>>> import numpy as np
>>> np.set_printoptions(suppress=True, linewidth=200)
>>> def rd(a):
...     return np.round(a, 1) + 0
... 
>>> out = np.array([[-2], [0], [2], [-2], [0]])
>>> m1 = np.block([[np.zeros((5, 5)), out], [out.T, np.zeros((1, 1))]])
>>> print(m1)
[[ 0.  0.  0.  0.  0. -2.]
 [ 0.  0.  0.  0.  0.  0.]
 [ 0.  0.  0.  0.  0.  2.]
 [ 0.  0.  0.  0.  0. -2.]
 [ 0.  0.  0.  0.  0.  0.]
 [-2.  0.  2. -2.  0.  0.]]
>>> # rank 2
>>> print(np.flatnonzero(np.linalg.matrix_power((m1 != 0) + (m1.T != 0) + np.eye(6), 6)[2]))
[0 2 3 5]
>>> print(m1 @ m1)
[[ 4.  0. -4.  4.  0.  0.]
 [ 0.  0.  0.  0.  0.  0.]
 [-4.  0.  4. -4.  0.  0.]
 [ 4.  0. -4.  4.  0.  0.]
 [ 0.  0.  0.  0.  0.  0.]
 [ 0.  0.  0.  0.  0. 12.]]
>>> rk = np.linalg.matrix_rank(m1)
>>> print(rk)
2
>>> N = np.linalg.svd(m1)[2][rk:].T
>>> print(np.linalg.matrix_rank(m1.T @ m1), np.linalg.matrix_rank(m1 @ m1.T))
2 2
>>> print([int(np.linalg.matrix_rank(m1[:i])) for i in range(1, len(m1) + 1)])
[1, 1, 1, 1, 1, 2]
>>> print(N.shape)
(6, 4)
>>> print([int(np.linalg.matrix_rank(np.delete(m1, i, axis=0))) for i in range(6)])
[2, 2, 2, 2, 2, 1]
>>> print(np.linalg.lstsq(m1[:-1].T, m1[-1])[2])
1
>>> try:
...     np.linalg.inv(m1)
... except np.linalg.LinAlgError as e:
...     print(repr(e))
... 
LinAlgError('Singular matrix')
